>>> import numpy as np
>>> import numpy.linalg as la
>>> np.set_printoptions(precision=2, suppress=True, linewidth=120, floatmode="fixed")
>>> J = np.load("a.npy")
>>> J
array([[2, 1, 2, 1, 2, 1, 1, 1, 1, 0, 2, 2],
       [2, 2, 1, 2, 1, 2, 1, 1, 1, 1, 0, 2],
       [2, 2, 2, 1, 2, 1, 2, 1, 1, 1, 1, 0],
       [0, 2, 2, 2, 1, 2, 1, 2, 1, 1, 1, 1],
       [1, 0, 2, 2, 2, 1, 2, 1, 2, 1, 1, 1],
       [1, 1, 0, 2, 2, 2, 1, 2, 1, 2, 1, 1],
       [1, 1, 1, 0, 2, 2, 2, 1, 2, 1, 2, 1],
       [1, 1, 1, 1, 0, 2, 2, 2, 1, 2, 1, 2],
       [2, 1, 1, 1, 1, 0, 2, 2, 2, 1, 2, 1],
       [1, 2, 1, 1, 1, 1, 0, 2, 2, 2, 1, 2],
       [2, 1, 2, 1, 1, 1, 1, 0, 2, 2, 2, 1],
       [1, 2, 1, 2, 1, 1, 1, 1, 0, 2, 2, 2]])
>>> x = np.array([-2, -3, -3, -2, 0, 0, 3, -2, 2, -3, -3, 0])
>>> a = np.maximum(J @ x, 0)
>>> np.flatnonzero(a > 1e-9)
array([], dtype=int64)
>>> a
array([0, 0, 0, 0, 0, 0, 0, 0, 0, 0, 0, 0])
>>> K = np.load("layer12.npy")
>>> K
array([[ -6.35,  -0.13,  -1.71,   0.09,  -3.66,  -4.13,  -8.71,  -8.97,  -4.47,  -7.62,  -3.11,   0.37,   9.06],
       [ -0.61,  -3.32,  13.13,   4.92,  -7.82,   5.12,  -0.45,   2.46,  -0.85,   6.92,   1.41,   4.01,   5.63],
       [  9.73,   9.28,   5.33,   7.13,  -0.81,  -2.21,  -3.81,  -0.14,  -7.79,  -5.95,  -3.55,   3.12,   1.18],
       [ 10.50,   3.81,  -3.23,  -1.18,  -2.02,  -2.80,  -8.85,  -0.79,   0.52,   0.17,  -9.62,   8.80,   1.45],
       [  0.15,   3.09,   9.66,   8.56,   5.79,   0.67,   4.14,  -3.60,   2.47,  -6.28,   5.78,   1.25,   8.89],
       [  0.28,   3.28,   8.12,  -0.56,   8.06,   3.09,  -0.42,  -0.69,  -0.71,   4.93,  14.31,  -4.05,  -1.23],
       [ -2.50,  -0.29,  -1.89,   7.92, -12.82,  -3.42,   4.42,  -1.63,  -1.34,  -2.86,  -6.94,  -0.60,  -8.40],
       [-12.22,   4.52,  -6.30,  -1.38,   5.55,   6.24,  -0.95,  -0.01,   6.59,  -1.99,  -1.90,   3.34,   7.48],
       [ -4.46,  -8.36,   6.07,   9.45,  -6.30,   5.64,  -1.48,  -0.71,  -0.46,  -0.36,   0.71,   4.09,  -9.60],
       [  5.72,  -0.86,  -5.79,   2.28,   9.55,  -2.37, -10.89,   1.64,  -9.66,   0.85,   1.83,  -3.03,  -1.77],
       [  1.56,   3.38,  -0.46, -11.88,  -2.37,   3.18,   5.53,  -6.02,   3.65,  -1.37,  -6.46,   7.46,  -7.04],
       [ -0.19,   2.59,   5.70,  -4.90,   0.17, -10.32,  -8.54,   3.06,  -4.97,  -0.77,   3.64,   9.88,   3.44],
       [ -0.39,   5.60,  -1.10,  -5.44,   6.81,  -4.79,  -2.63,  -1.21,   3.26,  12.24,   1.52,  -9.63,  -2.13],
       [ -3.43,  -5.70,   3.07, -12.67,  -3.89,   0.60,   6.83,   0.75,   6.71,  -8.29,   1.65,   2.39,  -1.00],
       [ -1.17,  -5.90,   6.63,   2.57,   1.69,  -2.57,  -1.30,   0.07,  -0.30,   4.89,   6.67, -15.18,  -1.78],
       [  2.38,  -0.40,   2.58,   3.21,   7.96,  -7.55,  -7.05,   0.43,   2.08,  -7.75,  -1.62,  11.62,   2.26],
       [  7.31,  -1.20,  -8.98,   6.88,  -2.91,  -5.14,  -0.85,  -7.89,   0.58,  -1.00,  -6.66,  -5.68,   6.45],
       [ -5.10,   1.82,   9.41,  -6.57,  -2.38,   5.57,  -2.10,  -3.53,  -0.32,  -5.56,  -2.07,  -2.37,  12.01],
       [ -7.88,   4.84,   0.86,  -1.16, -11.15,   4.31,  -5.18,  -6.76,  -4.62,   1.26,   0.49,   7.41,  -4.36],
       [  6.72, -11.02,   5.52,  -6.19,  -3.99,  -2.78,  -3.43,  -5.28,   2.08,   2.37,  -9.08,  -2.79,  -1.04],
       [  4.99,  -4.94,  -3.53,   5.16,  -9.52,   2.92,  -7.26,  -5.40,   4.85,  -2.00,   2.59,  -0.25,   9.80],
       [  4.07,   6.48, -12.10,  -5.57,   2.30,  -0.12,  -4.22,   0.58,   9.88,   3.39,   1.66,   3.30,  -4.22],
       [-13.65,  10.47,  -2.16,   4.29,  -2.83,  -0.99,   0.15,  -1.54,  -0.88,  -6.10,   0.39,   4.66,   3.14],
       [  9.50,  -2.21,  11.46,   1.30,  -3.22,  -2.22,   6.45,   9.57,  -0.82,   1.32,  -3.83,   2.40,   0.80],
       [  7.64,  -8.81,  -6.75,   0.03,  -5.25,   4.68,   1.92,  -9.91,  -0.64,  -3.28,  -1.88,  -5.41,   4.81],
       [-12.24,   0.84,  -0.11,   1.60,  -7.23,   2.95,  -1.24,   1.93,   6.32,  -4.82,   0.76,  -0.37, -10.80],
       [ -0.17,  -2.80,   7.69,   3.30,   0.71,  -1.38,   1.41,   0.82, -13.47,  -3.60,  -2.38,  -9.49,   5.19],
       [ -7.11,  -7.47,   3.09,   0.99,  -0.38,   0.35,  -2.38,  -1.29,  14.06,   0.28,  -8.04,   2.14,  -2.92],
       [ -1.78,  -4.26, -11.42,   7.41,   3.21,  -5.17,  -5.13,   3.60,  -0.39, -10.00,   2.91,  -2.15,  -1.97],
       [ -1.69,   2.17,   9.86,   1.29,  -5.11,  -8.33,   3.57,  -1.45,  -9.94,   7.89,  -1.82,   0.46,   4.32],
       [  0.05,   3.20,  -7.77,  -1.86,  -6.02, -12.26,  -4.69,  -6.92,   1.92,  -2.30,  -5.47,   1.60,  -5.29],
       [ -2.74,   1.35,  -0.10,  -1.22,  -0.03,   2.69,   4.10,  10.45, -12.12,   3.14,  -8.97,   4.32,   0.29],
       [-13.15,   5.55,   4.28,  -3.05,   9.10,  -3.70,  -0.34,  -1.44,  -3.39,  -1.38,   6.27,  -3.83,   1.65],
       [-10.64,  -2.09,   6.28,   6.57,  -5.67,  -6.19,  -7.29,  -2.49,  -1.36,  -4.34,   3.88,   2.10,   5.47],
       [ -0.50,  -1.40,   2.09,   3.12,   2.22, -12.96, -10.44,   0.23,  -6.65,   4.28,   5.44,   0.40,   3.06],
       [ -8.48,  -1.92,  13.05,   0.68,   2.93,  -0.72,  -3.15,  -4.13,  -6.43,  -3.26,   1.63,  -4.66,   6.41]])
>>> u = np.array([-1, -2])
>>> np.cross(K[34, :3], K[13, :3])
array([ 7.62, -5.63, -1.95])
>>> np.polyval(u, K[34])
array([-1.50, -0.60, -4.09, -5.12, -4.22, 10.96,  8.44, -2.23,  4.65, -6.28, -7.44, -2.40, -5.06])
>>> np.convolve(K[34], u)
array([  0.50,   2.40,   0.71,  -7.30,  -8.46,   8.52,  36.36,  20.65,   6.19,   9.02, -14.00, -11.28,  -3.86,  -6.12])
